$ python -q
>>> import numpy as np
>>> import numpy.linalg as la
>>> np.set_printoptions(precision=2, suppress=True, linewidth=120, legacy="1.25")
>>> E = np.loadtxt("mat.csv", delimiter=",")
>>> E
array([[6., 3., 0.],
       [4., 2., 3.],
       [4., 2., 3.],
       [6., 3., 0.],
       [2., 1., 1.]])
>>> # rows and columns are dependent
>>> la.lstsq(E[:-1].T, E[-1])[2]
2
>>> np.round(E @ la.pinv(E) @ E, 2) + 0
array([[6., 3., 0.],
       [4., 2., 3.],
       [4., 2., 3.],
       [6., 3., 0.],
       [2., 1., 1.]])
>>> try:
...     la.inv(E)
... except la.LinAlgError as e:
...     print(repr(e))
... 
LinAlgError('Last 2 dimensions of the array must be square')
>>> Uu, sv, Vt = la.svd(E)
>>> np.argmax(sv[:-1] / (sv[1:] + 1e-6)) + 1
2
>>> B = Uu[:, :2] @ np.diag(sv[:2]) @ Vt[:2]
>>> round(la.norm(E - B) / la.norm(E), 2)
0.0
>>> la.matrix_rank(B)
2
>>> t3 = np.stack([E, -1 * E, E[::-1]])
>>> (t3 @ E.T).shape
(3, 5, 5)
>>> la.matrix_rank(t3)
array([2, 2, 2])
>>> t3.sum(axis=0)
array([[2., 1., 1.],
       [6., 3., 0.],
       [4., 2., 3.],
       [4., 2., 3.],
       [6., 3., 0.]])
>>> la.norm(t3, axis=(1, 2))
array([12.41, 12.41, 12.41])
>>> la.matrix_rank(t3.reshape(3, -1))
2
>>> K = np.array([[0.06, 0.0, 0.12, 0.84, -0.18, -0.3, -0.48],
...     [0.11, 0.0, 0.22, 1.54, -0.33, -0.55, -0.88]])
>>> K
array([[ 0.06,  0.  ,  0.12,  0.84, -0.18, -0.3 , -0.48],
       [ 0.11,  0.  ,  0.22,  1.54, -0.33, -0.55, -0.88]])
>>> C2 = K.T @ K
>>> np.round(np.trace(C2), 2), np.round((K ** 2).sum(), 2)
(4.69, 4.69)
>>> np.round(la.svd(K, compute_uv=False) ** 2, 2) + 0
array([4.69, 0.  ])
>>> np.diag(C2)
array([0.02, 0.  , 0.06, 3.08, 0.14, 0.39, 1.  ])
>>> np.argsort(-la.norm(K, axis=0).round(6), kind="stable")[:3]
array([3, 6, 5])
>>> np.round(la.norm(K, 2) / la.norm(K), 2)
1.0
>>> la.matrix_rank(K, rtol=0.1)
1
>>> la.cond(K) > 100
True
>>> Uu, sv, Vt = la.svd(K)
>>> np.argmax(sv[:-1] / (sv[1:] + 1e-6)) + 1
1
>>> B = Uu[:, :1] @ np.diag(sv[:1]) @ Vt[:1]
>>> round(np.abs(K - B).max(), 2)
0.0
>>> la.matrix_rank(K, rtol=0.05)
1
>>> la.matrix_rank(B)
1
>>> B
array([[ 0.06,  0.  ,  0.12,  0.84, -0.18, -0.3 , -0.48],
       [ 0.11,  0.  ,  0.22,  1.54, -0.33, -0.55, -0.88]])
>>> rng = np.random.default_rng(584)
>>> B = K + rng.integers(-2, 3, (2, 1)) @ rng.integers(-2, 3, (1, 7))
>>> B
array([[-0.94,  0.  , -0.88, -0.16, -0.18,  0.7 , -0.48],
       [ 2.11,  0.  ,  2.22,  3.54, -0.33, -2.55, -0.88]])
>>> np.abs(B - K).sum(axis=1)
array([4., 8.])
>>> la.matrix_rank(B - K, tol=1e-8)
1
>>> np.abs(np.diag(la.qr(K)[1])) > 1e-9
array([ True, False])
>>> np.round(np.trace(la.pinv(K) @ K), 2)
1.0
>>> K @ la.pinv(K) @ K
array([[ 0.06,  0.  ,  0.12,  0.84, -0.18, -0.3 , -0.48],
       [ 0.11,  0.  ,  0.22,  1.54, -0.33, -0.55, -0.88]])
>>> la.lstsq(K[:-1].T, K[-1])[2]
1
>>> data = np.load("case12.npy")
>>> data
array([[ 0.,  0.,  0.,  4.,  4.,  3., -4.],
       [ 0.,  0.,  0.,  4., -2.,  1.,  2.],
       [ 0.,  0.,  0.,  5., -4.,  3., -2.],
       [ 4.,  4.,  5.,  0.,  0.,  0.,  0.],
       [ 4., -2., -4.,  0.,  0.,  0.,  0.],
       [ 3.,  1.,  3.,  0.,  0.,  0.,  0.],
       [-4.,  2., -2.,  0.,  0.,  0.,  0.]])
>>> np.round(la.det(data), 2)
0.0
>>> np.allclose(data, data.T)
True
>>> (data + data.T) / 2
array([[ 0.,  0.,  0.,  4.,  4.,  3., -4.],
       [ 0.,  0.,  0.,  4., -2.,  1.,  2.],
       [ 0.,  0.,  0.,  5., -4.,  3., -2.],
       [ 4.,  4.,  5.,  0.,  0.,  0.,  0.],
       [ 4., -2., -4.,  0.,  0.,  0.,  0.],
       [ 3.,  1.,  3.,  0.,  0.,  0.,  0.],
       [-4.,  2., -2.,  0.,  0.,  0.,  0.]])
>>> np.allclose(data @ data.T, data.T @ data)
True
>>> np.trace(data)
0.0
>>> data @ data
array([[ 57.,   3.,  21.,   0.,   0.,   0.,   0.],
       [  3.,  25.,  27.,   0.,   0.,   0.,   0.],
       [ 21.,  27.,  54.,   0.,   0.,   0.,   0.],
       [  0.,   0.,   0.,  57., -12.,  31., -18.],
       [  0.,   0.,   0., -12.,  36.,  -2., -12.],
       [  0.,   0.,   0.,  31.,  -2.,  19., -16.],
       [  0.,   0.,   0., -18., -12., -16.,  24.]])
>>> mat = np.load("a.npy")
>>> mat
array([[-1.99, -0.89, -0.81, -1.37,  1.28, -0.24],
       [ 0.05,  0.02, -2.76, -0.97,  0.63,  0.23],
       [-1.35, -0.6 , -1.86, -1.4 ,  1.18, -0.05],
       [-1.14, -0.51,  2.68,  0.34, -0.02, -0.39],
       [-2.23, -0.99,  1.18, -0.78,  0.93, -0.43],
       [ 0.83,  0.37,  2.34,  1.29, -1.02, -0.06],
       [-0.13, -0.06,  2.78,  0.93, -0.6 , -0.24],
       [ 0.08,  0.04, -2.77, -0.95,  0.62,  0.23],
       [-1.42, -0.63,  2.52,  0.14,  0.17, -0.42],
       [-2.26, -1.  ,  0.23, -1.14,  1.18, -0.36],
       [-1.77, -0.79, -1.26, -1.41,  1.27, -0.17],
       [-1.02, -0.45, -2.19, -1.34,  1.08,  0.02],
       [ 1.99,  0.88, -1.87,  0.41, -0.64,  0.45],
       [ 0.89,  0.4 ,  2.29,  1.31, -1.04, -0.05],
       [-1.94, -0.86, -0.94, -1.39,  1.28, -0.22],
       [ 2.08,  0.93,  0.57,  1.33, -1.28,  0.27],
       [ 1.63,  0.72,  1.5 ,  1.42, -1.25,  0.13],
       [ 1.68,  0.75, -2.3 ,  0.09, -0.37,  0.44],
       [-1.36, -0.6 ,  2.56,  0.19,  0.13, -0.41],
       [ 1.82,  0.81,  1.18,  1.41, -1.28,  0.18],
       [ 1.73,  0.77, -2.25,  0.13, -0.4 ,  0.44],
       [-0.63, -0.28,  2.8 ,  0.67, -0.33, -0.32],
       [-2.05, -0.91,  1.73, -0.49,  0.71, -0.45],
       [-1.03, -0.46,  2.72,  0.42, -0.09, -0.37]])
>>> # null space of dimension 4
>>> Uu, sv, Vt = la.svd(mat)
>>> sv.round(2) + 0
array([10.91,  9.85,  0.  ,  0.  ,  0.  ,  0.  ])
>>> B = Uu[:, :2] @ np.diag(sv[:2]) @ Vt[:2]
>>> B
array([[-1.99, -0.89, -0.81, -1.37,  1.28, -0.24],
       [ 0.05,  0.02, -2.76, -0.97,  0.63,  0.23],
       [-1.35, -0.6 , -1.86, -1.4 ,  1.18, -0.05],
       [-1.14, -0.51,  2.68,  0.34, -0.02, -0.39],
       [-2.23, -0.99,  1.18, -0.78,  0.93, -0.43],
       [ 0.83,  0.37,  2.34,  1.29, -1.02, -0.06],
       [-0.13, -0.06,  2.78,  0.93, -0.6 , -0.24],
       [ 0.08,  0.04, -2.77, -0.95,  0.62,  0.23],
       [-1.42, -0.63,  2.52,  0.14,  0.17, -0.42],
       [-2.26, -1.  ,  0.23, -1.14,  1.18, -0.36],
       [-1.77, -0.79, -1.26, -1.41,  1.27, -0.17],
       [-1.02, -0.45, -2.19, -1.34,  1.08,  0.02],
       [ 1.99,  0.88, -1.87,  0.41, -0.64,  0.45],
       [ 0.89,  0.4 ,  2.29,  1.31, -1.04, -0.05],
       [-1.94, -0.86, -0.94, -1.39,  1.28, -0.22],
       [ 2.08,  0.93,  0.57,  1.33, -1.28,  0.27],
       [ 1.63,  0.72,  1.5 ,  1.42, -1.25,  0.13],
       [ 1.68,  0.75, -2.3 ,  0.09, -0.37,  0.44],
       [-1.36, -0.6 ,  2.56,  0.19,  0.13, -0.41],
       [ 1.82,  0.81,  1.18,  1.41, -1.28,  0.18],
       [ 1.73,  0.77, -2.25,  0.13, -0.4 ,  0.44],
       [-0.63, -0.28,  2.8 ,  0.67, -0.33, -0.32],
       [-2.05, -0.91,  1.73, -0.49,  0.71, -0.45],
       [-1.03, -0.46,  2.72,  0.42, -0.09, -0.37]])
>>> la.matrix_rank(mat, rtol=0.05)
2
